% python3 -q
>>> import numpy as np
>>> import numpy.linalg as la
>>> np.set_printoptions(precision=2, suppress=True, linewidth=100, legacy="1.25")
>>> A = np.load("arr.npy")
>>> A
array([[ 0.02, -0.05, -0.05,  0.05, -0.09, -0.02,  0.02],
       [-0.05,  0.16,  0.16, -0.16,  0.27,  0.05, -0.05],
       [-0.05,  0.16,  0.16, -0.16,  0.27,  0.05, -0.05],
       [ 0.05, -0.16, -0.16,  0.16, -0.27, -0.05,  0.05],
       [-0.09,  0.27,  0.27, -0.27,  0.45,  0.09, -0.09],
       [-0.02,  0.05,  0.05, -0.05,  0.09,  0.02, -0.02],
       [ 0.02, -0.05, -0.05,  0.05, -0.09, -0.02,  0.02]])
>>> # rows and columns are dependent
>>> w, V = la.eigh(A)
>>> np.round(la.svd(A, compute_uv=False), 2) + 0
array([1., 0., 0., 0., 0., 0., 0.])
>>> print(V @ np.diag(w) @ V.T)
[[ 0.02 -0.05 -0.05  0.05 -0.09 -0.02  0.02]
 [-0.05  0.16  0.16 -0.16  0.27  0.05 -0.05]
 [-0.05  0.16  0.16 -0.16  0.27  0.05 -0.05]
 [ 0.05 -0.16 -0.16  0.16 -0.27 -0.05  0.05]
 [-0.09  0.27  0.27 -0.27  0.45  0.09 -0.09]
 [-0.02  0.05  0.05 -0.05  0.09  0.02 -0.02]
 [ 0.02 -0.05 -0.05  0.05 -0.09 -0.02  0.02]]
>>> np.round(la.eigvalsh(A @ A), 2) + 0
array([0., 0., 0., 0., 0., 0., 1.])
>>> vec = np.array([-1, 3, -5, 1, -3, 0, -1])
>>> la.eigvalsh(2 * A - np.eye(7))
array([-1., -1., -1., -1., -1., -1.,  1.])
>>> A @ A @ vec
array([ 0.4, -1.2, -1.2,  1.2, -2. , -0.4,  0.4])
>>> np.trace(A)
1.0
>>> np.eye(7) - A
array([[ 0.98,  0.05,  0.05, -0.05,  0.09,  0.02, -0.02],
       [ 0.05,  0.84, -0.16,  0.16, -0.27, -0.05,  0.05],
       [ 0.05, -0.16,  0.84,  0.16, -0.27, -0.05,  0.05],
       [-0.05,  0.16,  0.16,  0.84,  0.27,  0.05, -0.05],
       [ 0.09, -0.27, -0.27,  0.27,  0.55, -0.09,  0.09],
       [ 0.02, -0.05, -0.05,  0.05, -0.09,  0.98,  0.02],
       [-0.02,  0.05,  0.05, -0.05,  0.09,  0.02,  0.98]])
>>> J = np.vander(np.arange(7) - 3, 4, increasing=True)
>>> J
array([[  1,  -3,   9, -27],
       [  1,  -2,   4,  -8],
       [  1,  -1,   1,  -1],
       [  1,   0,   0,   0],
       [  1,   1,   1,   1],
       [  1,   2,   4,   8],
       [  1,   3,   9,  27]])
>>> vec = np.array([2, -1, 3, 0])
>>> J @ np.eye(4)[0]
array([1., 1., 1., 1., 1., 1., 1.])
>>> print((J @ vec).argmax())
0
>>> J @ np.ones(4)
array([-20.,  -5.,   0.,   1.,   4.,  15.,  40.])
>>> J * vec
array([[ 2,  3, 27,  0],
       [ 2,  2, 12,  0],
       [ 2,  1,  3,  0],
       [ 2,  0,  0,  0],
       [ 2, -1,  3,  0],
       [ 2, -2, 12,  0],
       [ 2, -3, 27,  0]])
>>> (J * vec).sum(axis=1)
array([32, 16,  6,  2,  4, 12, 26])
